In [1]: import numpy as np

In [2]: from numpy import linalg as LA

In [3]: np.set_printoptions(precision=4, suppress=True, linewidth=100)

In [4]: A = np.load("sample10.npy")

In [5]: A
Out[5]: 
array([[1, 0, 0],
       [0, 1, 0],
       [0, 0, 1]])

In [6]: # orthonormal columns

In [7]: rng = np.random.default_rng(6082)

In [8]: idx = rng.permutation(3)

In [9]: idx
Out[9]: array([1, 0, 2])

In [10]: M2 = A[idx][:, idx]

In [11]: np.trace(M2)
Out[11]: np.int64(3)

In [12]: np.round(LA.det(M2), 4), round(float(LA.det(A[idx])), 4)
Out[12]: (np.float64(1.0), -1.0)

In [13]: np.sort(np.abs(LA.eigvals(M2)))
Out[13]: array([1., 1., 1.])

In [14]: M2 = np.array([[2, 1], [0, 1]])

In [15]: Z = np.kron(M2, A)

In [16]: LA.matrix_rank(Z)
Out[16]: np.int64(6)

In [17]: Z.shape
Out[17]: (6, 6)

In [18]: round(LA.norm(Z, 2), 4), round(float(LA.norm(M2, 2) * LA.norm(A, 2)), 4)
Out[18]: (np.float64(2.2882), 2.2882)

In [19]: L = LA.cholesky(A)

In [20]: L
Out[20]: 
array([[1., 0., 0.],
       [0., 1., 0.],
       [0., 0., 1.]])

In [21]: LA.eigvalsh(A).min() > 0
Out[21]: np.True_

In [22]: A / np.sqrt(np.outer(np.diag(A), np.diag(A)))
Out[22]: 
array([[1., 0., 0.],
       [0., 1., 0.],
       [0., 0., 1.]])

In [23]: vals, evecs = LA.eigh(A)

In [24]: x = np.array([4, -4, -2])

In [25]: x @ A @ x
Out[25]: np.int64(36)

In [26]: evecs * np.abs(vals) @ evecs.T
Out[26]: 
array([[1., 0., 0.],
       [0., 1., 0.],
       [0., 0., 1.]])

In [27]: evecs * np.sqrt(vals) @ evecs.T
Out[27]: 
array([[1., 0., 0.],
       [0., 1., 0.],
       [0., 0., 1.]])

In [28]: LA.eigvalsh(A[1:, 1:])
Out[28]: array([1., 1.])

In [29]: evecs * np.maximum(vals, 0) @ evecs.T
Out[29]: 
array([[1., 0., 0.],
       [0., 1., 0.],
       [0., 0., 1.]])

In [30]: np.abs(A).sum(axis=1).max(), np.abs(vals).max()
Out[30]: (np.int64(1), np.float64(1.0))

In [31]: m1 = np.loadtxt("case3.csv", delimiter=",")

In [32]: m1
Out[32]: 
array([[12., -2.,  2.],
       [-2., 10.,  2.],
       [ 2.,  2.,  4.]])

In [33]: vals, evecs = LA.eig(m1)

In [34]: np.sort(LA.eigvals(m1.T))
Out[34]: array([ 2.7085, 10.    , 13.2915])

In [35]: r0 = np.array([-4, -4])

In [36]: np.polyval(r0, m1[1])
Out[36]: array([  4., -44., -12.])

In [37]: np.convolve(m1[1], r0)
Out[37]: array([  8., -32., -48.,  -8.])

In [38]: np.cross(m1[1, :3], m1[0, :3])
Out[38]: array([  24.,   28., -116.])

In [39]: def softmax(z):
    ...:     e = np.exp(z - z.max(axis=-1, keepdims=True))
    ...:     return e / e.sum(axis=-1, keepdims=True)
    ...: 

In [40]: np.round(softmax(m1[1]), 4) + 0
Out[40]: array([0.    , 0.9997, 0.0003])

In [41]: softmax(m1).sum(axis=1)
Out[41]: array([1., 1., 1.])

In [42]: S = m1 @ m1.T / np.sqrt(3)

In [43]: np.round(softmax(S), 4) + 0
Out[43]: 
array([[1.    , 0.    , 0.    ],
       [0.    , 1.    , 0.    ],
       [0.8343, 0.0829, 0.0829]])

In [44]: np.round(softmax(S + np.triu(np.full(S.shape, -np.inf), 1)), 4) + 0
Out[44]: 
array([[1.    , 0.    , 0.    ],
       [0.    , 1.    , 0.    ],
       [0.8343, 0.0829, 0.0829]])

In [45]: E = np.loadtxt("x.csv", delimiter=",")

In [46]: E
Out[46]: 
array([[ 3.,  0.,  0.],
       [ 0.,  2.,  0.],
       [ 0.,  0., -1.]])

In [47]: # triangular: eigenvalues sit on the diagonal

In [48]: np.flatnonzero(LA.matrix_power((E != 0) + (E.T != 0) + np.eye(3), 3)[2])
Out[48]: array([2])

In [49]: (E != 0).astype(int)
Out[49]: 
array([[1, 0, 0],
       [0, 1, 0],
       [0, 0, 1]])

In [50]: (LA.matrix_power((E != 0) + (E.T != 0) + np.eye(3), 3) > 0).astype(int)
Out[50]: 
array([[1, 0, 0],
       [0, 1, 0],
       [0, 0, 1]])

In [51]: np.sort(LA.eigvals(E).real)
Out[51]: array([-1.,  2.,  3.])

In [52]: vals, evecs = LA.eigh(E)

In [53]: np.abs(evecs[:, -1]).round(6).argmax()
Out[53]: np.int64(0)

In [54]: vals.sum(), np.trace(E)
Out[54]: (np.float64(4.0), np.float64(4.0))

In [55]: np.unique(vals.round(6) + 0, return_counts=True)[1]
Out[55]: array([1, 1, 1])

In [56]: evecs.T @ E @ evecs
Out[56]: 
array([[-1.,  0.,  0.],
       [ 0.,  2.,  0.],
       [ 0.,  0.,  3.]])

In [57]: evecs @ np.diag(vals) @ evecs.T
Out[57]: 
array([[ 3.,  0.,  0.],
       [ 0.,  2.,  0.],
       [ 0.,  0., -1.]])

In [58]: (vals > 1e-8).sum(), (vals < -1e-8).sum()
Out[58]: (np.int64(2), np.int64(1))

In [59]: vals, evecs = LA.eigh(E)

In [60]: x = np.array([-9, -6, 6])

In [61]: (np.sign(evecs[:, -1].round(6)) == np.sign(evecs[0, -1].round(6))).astype(int)
Out[61]: array([1, 0, 0])

In [62]: evecs * np.abs(vals) @ evecs.T
Out[62]: 
array([[3., 0., 0.],
       [0., 2., 0.],
       [0., 0., 1.]])

In [63]: round(float(x @ E @ x / (x @ x)), 4), vals[0], vals[-1]
Out[63]: (1.8235, np.float64(-1.0), np.float64(3.0))

In [64]: LA.eigvalsh(E[1:, 1:])
Out[64]: array([-1.,  2.])

In [65]: evecs * np.maximum(vals, 0) @ evecs.T
Out[65]: 
array([[3., 0., 0.],
       [0., 2., 0.],
       [0., 0., 0.]])

In [66]: r0 = np.array([3, 7, 0])

In [67]: M2 = E + np.outer(r0, np.eye(3)[2])

In [68]: LA.matrix_rank(M2 - E)
Out[68]: np.int64(1)

In [69]: LA.matrix_rank(LA.inv(M2) - LA.inv(E), tol=1e-8)
Out[69]: np.int64(1)

In [70]: r0 = np.array([0, 5, 5, -4])

In [71]: v = np.array([-2, 0])

In [72]: mat = r0[:, None] + v[None, :]

In [73]: mat
Out[73]: 
array([[-2,  0],
       [ 3,  5],
       [ 3,  5],
       [-6, -4]])

In [74]: idx = rng.permutation(2)

In [75]: M2 = mat[:, idx] * rng.choice([-1, 1], 2)

In [76]: M2
Out[76]: 
array([[-2,  0],
       [ 3, -5],
       [ 3, -5],
       [-6,  4]])

In [77]: U, _, VT = LA.svd(mat.T @ M2)

In [78]: np.round(U @ VT, 4) + 0
Out[78]: 
array([[ 1.,  0.],
       [ 0., -1.]])

In [79]: x = np.ones(3)

In [80]: for _ in range(7):
    ...:     x = A @ x
    ...:     x /= LA.norm(x)
    ...:     print(round(x @ A @ x, 4))
    ...: 
1.0
1.0
1.0
1.0
1.0
1.0
1.0

In [81]: round(float(LA.eigvalsh(A)[-1]), 4)
Out[81]: 1.0

In [82]: idx = rng.integers(0, 2, 4)

In [83]: J = (idx[:, None] == idx) * 3 + np.eye(4)

In [84]: J
Out[84]: 
array([[4., 3., 3., 3.],
       [3., 4., 3., 3.],
       [3., 3., 4., 3.],
       [3., 3., 3., 4.]])

In [85]: # equal to its transpose

In [86]: np.round(softmax(10 * J[0]), 4) + 0
Out[86]: array([0.9999, 0.    , 0.    , 0.    ])

In [87]: softmax(J).sum(axis=1)
Out[87]: array([1., 1., 1., 1.])

In [88]: S = J @ J.T / np.sqrt(4)

In [89]: softmax(S).round(6).argmax(axis=1)
Out[89]: array([0, 1, 2, 3])
